$ python -q
>>> import numpy as np
>>> np.set_printoptions(suppress=True, linewidth=160)
>>> feats = np.load("block0.npy")
>>> print(feats)
[[  0.8     0.9     4.688]
 [ -0.2     0.7     3.387]
 [ -0.3    -1.3    -7.055]
 [  0.8     1.1     5.402]
 [ -0.1    -0.5    -3.11 ]
 [  1.5    -1.1    -5.713]
 [ -1.8    -0.3    -1.677]
 [ -0.3     1.3     6.78 ]
 [  0.4     1.5     7.298]
 [ -0.3    -0.6    -3.269]
 [ -1.6     1.1     5.205]
 [ -0.6    -0.9    -4.31 ]
 [ -0.7    -0.2    -1.011]
 [  0.3    -1.5    -7.306]
 [ -1.4     1.3     6.274]
 [  0.6    -1.1    -5.513]
 [  0.3    -0.4    -1.677]
 [  0.5     1.9     9.518]
 [  0.1    -2.7   -13.284]
 [ -1.5     0.2     0.549]
 [  0.5    -0.8    -3.967]
 [  0.8     0.4     1.798]
 [  1.2     0.3     1.449]
 [ -0.6    -0.3    -1.239]
 [ -0.4    -0.5    -2.559]
 [ -0.8     0.9     4.676]
 [ -0.3    -2.     -9.873]]
>>> # column 2 is much longer than the rest
>>> x0 = np.array([0, 1, 0])
>>> a = np.maximum(feats @ x0, 0)
>>> print(np.flatnonzero(a > 1e-9))
[ 0  1  3  7  8 10 14 17 19 21 22 25]
>>> print(np.maximum(feats @ x0, 0) - np.maximum(-feats @ x0, 0))
[ 0.9  0.7 -1.3  1.1 -0.5 -1.1 -0.3  1.3  1.5 -0.6  1.1 -0.9 -0.2 -1.5  1.3 -1.1 -0.4  1.9 -2.7  0.2 -0.8  0.4  0.3 -0.3 -0.5  0.9 -2. ]
>>> proj = feats @ np.linalg.solve(feats.T @ feats, feats.T)
>>> print(round(np.trace(proj), 3))
3.0
>>> print(np.allclose(proj @ proj, proj))
True
>>> print(np.round(proj @ feats[:, 0], 3))
[ 0.8 -0.2 -0.3  0.8 -0.1  1.5 -1.8 -0.3  0.4 -0.3 -1.6 -0.6 -0.7  0.3 -1.4  0.6  0.3  0.5  0.1 -1.5  0.5  0.8  1.2 -0.6 -0.4 -0.8 -0.3]
>>> Xs = feats - feats.mean(axis=0)
>>> vecs = np.linalg.svd(Xs)[2][:2]
>>> B = Xs - Xs @ vecs.T @ vecs
>>> print(np.round(B.std(axis=0), 3))
[0.001 0.047 0.009]
>>> print(np.linalg.norm(B, axis=1).round(6).argmax())
4
>>> print(np.round(np.cov(Xs @ vecs.T, rowvar=False), 3) + 0)
[[33.936  0.   ]
 [ 0.     0.722]]
>>> F = np.tanh(np.array([[-1.0],
...     [0.0],
...     [1.0],
...     [0.2],
...     [-0.5],
...     [0.6],
...     [0.2],
...     [0.5],
...     [0.5],
...     [0.4],
...     [0.4],
...     [-2.1],
...     [-0.4],
...     [-1.5],
...     [-2.0],
...     [1.7],
...     [0.4],
...     [0.3]]) @ np.array([[-0.1, -2.5, -0.6]]))
>>> print(F.round(3))
[[ 0.1    0.987  0.537]
 [ 0.     0.     0.   ]
 [-0.1   -0.987 -0.537]
 [-0.02  -0.462 -0.119]
 [ 0.05   0.848  0.291]
 [-0.06  -0.905 -0.345]
 [-0.02  -0.462 -0.119]
 [-0.05  -0.848 -0.291]
 [-0.05  -0.848 -0.291]
 [-0.04  -0.762 -0.235]
 [-0.04  -0.762 -0.235]
 [ 0.207  1.     0.851]
 [ 0.04   0.762  0.235]
 [ 0.149  0.999  0.716]
 [ 0.197  1.     0.834]
 [-0.168 -1.    -0.77 ]
 [-0.04  -0.762 -0.235]
 [-0.03  -0.635 -0.178]]
>>> Uu, s, VT = np.linalg.svd(F)
>>> print(np.argmax(s[:-1] / (s[1:] + 1e-6)) + 1)
2
>>> B = Uu[:, :2] @ np.diag(s[:2]) @ VT[:2]
>>> print(round(float(np.abs(F - B).max()), 3))
0.012
>>> print(round(np.linalg.norm(F - B, 2), 3), round(s[2], 3))
0.024 0.024
>>> print(np.linalg.matrix_rank(F, rtol=0.05))
2
>>> print(np.linalg.matrix_rank(B))
2
